$ ipython --no-banner

In [1]: import numpy as np

In [2]: np.set_printoptions(precision=2, suppress=True, linewidth=160, sign=" ")

In [3]: M = np.load("case14.npy")

In [4]: M
Out[4]: 
array([[ -2,  -2,   2,  -4],
       [  0,   0,   0,   0],
       [ -9,  -9,   9, -18],
       [ -8,  -8,   8, -16]])

In [5]: np.einsum("ij,ji->", M, M)
Out[5]: np.int64(81)

In [6]: np.round(np.linalg.det(M.T), 2)
Out[6]: np.float64(0.0)

In [7]: cent = np.array([[1.6, 1.5, 1.1], [-0.2, -0.6, 0.7]])

In [8]: rng = np.random.default_rng(760424)

In [9]: X = np.array([[-1, 4],
   ...:     [4, 4],
   ...:     [4, 2],
   ...:     [3, -1],
   ...:     [5, -3],
   ...:     [0, -1],
   ...:     [4, 2],
   ...:     [-2, -1],
   ...:     [-2, -1],
   ...:     [0, 1],
   ...:     [1, 3],
   ...:     [0, 1],
   ...:     [-2, -5],
   ...:     [3, 5]]) @ cent + 0.3 * rng.normal(size=(14, 3))

In [10]: X
Out[10]: 
array([[-2.57, -4.23,  1.88],
       [ 5.63,  4.26,  6.7 ],
       [ 5.89,  4.7 ,  5.78],
       [ 5.33,  5.28,  2.89],
       [ 8.56,  9.49,  3.32],
       [ 0.38,  0.19, -0.28],
       [ 6.09,  4.58,  5.49],
       [-2.76, -2.41, -2.85],
       [-3.25, -2.45, -2.73],
       [ 0.28, -0.63,  0.31],
       [ 0.44, -0.06,  3.16],
       [ 0.17, -1.1 ,  0.93],
       [-2.11, -0.04, -5.8 ],
       [ 3.69,  1.53,  7.05]])

In [11]: vec = np.array([6, 5, 6])

In [12]: y = X @ vec

In [13]: np.linalg.lstsq(X, y)[0]
Out[13]: array([ 6.,  5.,  6.])

In [14]: y = y + 0.02 * rng.normal(size=14)

In [15]: y
Out[15]: array([-25.27,  95.26,  93.49,  75.73, 118.68,   1.5 ,  92.36, -45.67, -48.09,   0.32,  21.27,   1.09, -47.67,  72.11])

In [16]: c, *_ = np.linalg.lstsq(X, y)

In [17]: c
Out[17]: array([ 6.,  5.,  6.])

In [18]: [round(float(np.linalg.norm(np.linalg.solve(X.T @ X + lam * np.eye(3), X.T @ y))), 2) for lam in (0, 1, 10, 100)]
Out[18]: [9.85, 9.83, 9.68, 8.45]

In [19]: A2 = np.c_[X[:, :1] @ np.array([[1]]), np.array([1, 0, 0, 2, 0, 5, 1, 2, 1, 0, 2, 5, 4, 5])]

In [20]: A2
Out[20]: 
array([[-2.57,  1.  ],
       [ 5.63,  0.  ],
       [ 5.89,  0.  ],
       [ 5.33,  2.  ],
       [ 8.56,  0.  ],
       [ 0.38,  5.  ],
       [ 6.09,  1.  ],
       [-2.76,  2.  ],
       [-3.25,  1.  ],
       [ 0.28,  0.  ],
       [ 0.44,  2.  ],
       [ 0.17,  5.  ],
       [-2.11,  4.  ],
       [ 3.69,  5.  ]])

In [21]: np.linalg.matrix_rank(A2)
Out[21]: np.int64(2)

In [22]: np.round(np.linalg.lstsq(X, A2[:, 0])[0], 2) + 0
Out[22]: array([ 1.,  0.,  0.])

In [23]: np.argsort(-np.linalg.norm(M, axis=0).round(6), kind="stable")[:3]
Out[23]: array([ 3,  0,  1])

In [24]: np.linalg.matrix_rank(M, rtol=0.1)
Out[24]: np.int64(1)

In [25]: [round(float(x), 2) for x in np.linalg.svd(M, compute_uv=False)[:3]]
Out[25]: [32.3, 0.0, 0.0]

In [26]: hat = X @ np.linalg.solve(X.T @ X, X.T)

In [27]: np.diag(hat)
Out[27]: array([ 0.24,  0.2 ,  0.15,  0.14,  0.5 ,  0.06,  0.26,  0.05,  0.09,  0.23,  0.3 ,  0.27,  0.23,  0.27])

In [28]: np.round(np.linalg.eigvalsh(hat), 2) + 0
Out[28]: array([ 0.,  0.,  0.,  0.,  0.,  0.,  0.,  0.,  0.,  0.,  0.,  1.,  1.,  1.])

In [29]: np.round(np.trace(hat), 2)
Out[29]: np.float64(3.0)

In [30]: hat @ X[:, 0]
Out[30]: array([-2.57,  5.63,  5.89,  5.33,  8.56,  0.38,  6.09, -2.76, -3.25,  0.28,  0.44,  0.17, -2.11,  3.69])

In [31]: np.allclose(hat @ hat, hat)
Out[31]: True

In [32]: K = np.array([[48, 46, 44, 20], [21, 18, 18, 9], [25, 36, 30, 9]])

In [33]: K
Out[33]: 
array([[ 48,  46,  44,  20],
       [ 21,  18,  18,   9],
       [ 25,  36,  30,   9]])

In [34]: A2 = K + rng.integers(-2, 3, (3, 2)) @ rng.integers(-2, 3, (2, 4))

In [35]: A2
Out[35]: 
array([[ 45,  48,  44,  17],
       [ 24,  17,  18,   9],
       [ 23,  38,  30,   5]])

In [36]: np.abs(A2 - K).sum(axis=1)
Out[36]: array([ 8,  4,  8])

In [37]: np.linalg.matrix_rank(A2 - K, tol=1e-8)
Out[37]: np.int64(2)

In [38]: np.round(np.linalg.svd(A2 - K, compute_uv=False), 2) + 0
Out[38]: array([ 7.04,  2.54,  0.  ])
